% ipython --no-banner

In [1]: import numpy as np

In [2]: import numpy.linalg as la

In [3]: np.set_printoptions(suppress=True, linewidth=200)

In [4]: def rnd(a):
   ...:     return np.round(a, 3) + 0
   ...: 

In [5]: other = np.array([[-4, -8, 6, -3], [0, -9, 9, 5], [0, -2, 3, -8]])

In [6]: J = np.block([[np.zeros((3, 3)), other], [other.T, np.zeros((4, 4))]])

In [7]: J
Out[7]: 
array([[ 0.,  0.,  0., -4., -8.,  6., -3.],
       [ 0.,  0.,  0.,  0., -9.,  9.,  5.],
       [ 0.,  0.,  0.,  0., -2.,  3., -8.],
       [-4.,  0.,  0.,  0.,  0.,  0.,  0.],
       [-8., -9., -2.,  0.,  0.,  0.,  0.],
       [ 6.,  9.,  3.,  0.,  0.,  0.,  0.],
       [-3.,  5., -8.,  0.,  0.,  0.,  0.]])

In [8]: blk = np.stack([J, 4 * J, J[::-1]])

In [9]: rnd(la.det(blk))
Out[9]: array([0., 0., 0.])

In [10]: np.einsum("bij,cij->bc", blk, blk)
Out[10]: 
array([[  778.,  3112.,    16.],
       [ 3112., 12448.,    64.],
       [   16.,    64.,   778.]])

In [11]: la.matrix_rank(blk)
Out[11]: array([6, 6, 6])

In [12]: la.matrix_rank(blk.reshape(3, -1))
Out[12]: np.int64(2)

In [13]: A = np.array([[0.0, 2.0, 2.0, 2.0, 0.0, 2.0],
    ...:     [2.0, 0.0, 0.0, 0.0, 0.0, 0.0],
    ...:     [2.0, 0.0, 0.0, 0.0, 0.0, 0.0],
    ...:     [2.0, 0.0, 0.0, 0.0, 0.0, 0.0],
    ...:     [0.0, 0.0, 0.0, 0.0, 0.0, 0.0],
    ...:     [2.0, 0.0, 0.0, 0.0, 0.0, 0.0]])

In [14]: A
Out[14]: 
array([[0., 2., 2., 2., 0., 2.],
       [2., 0., 0., 0., 0., 0.],
       [2., 0., 0., 0., 0., 0.],
       [2., 0., 0., 0., 0., 0.],
       [0., 0., 0., 0., 0., 0.],
       [2., 0., 0., 0., 0., 0.]])

In [15]: rnd(la.eigvalsh(A).min())
Out[15]: np.float64(-4.0)
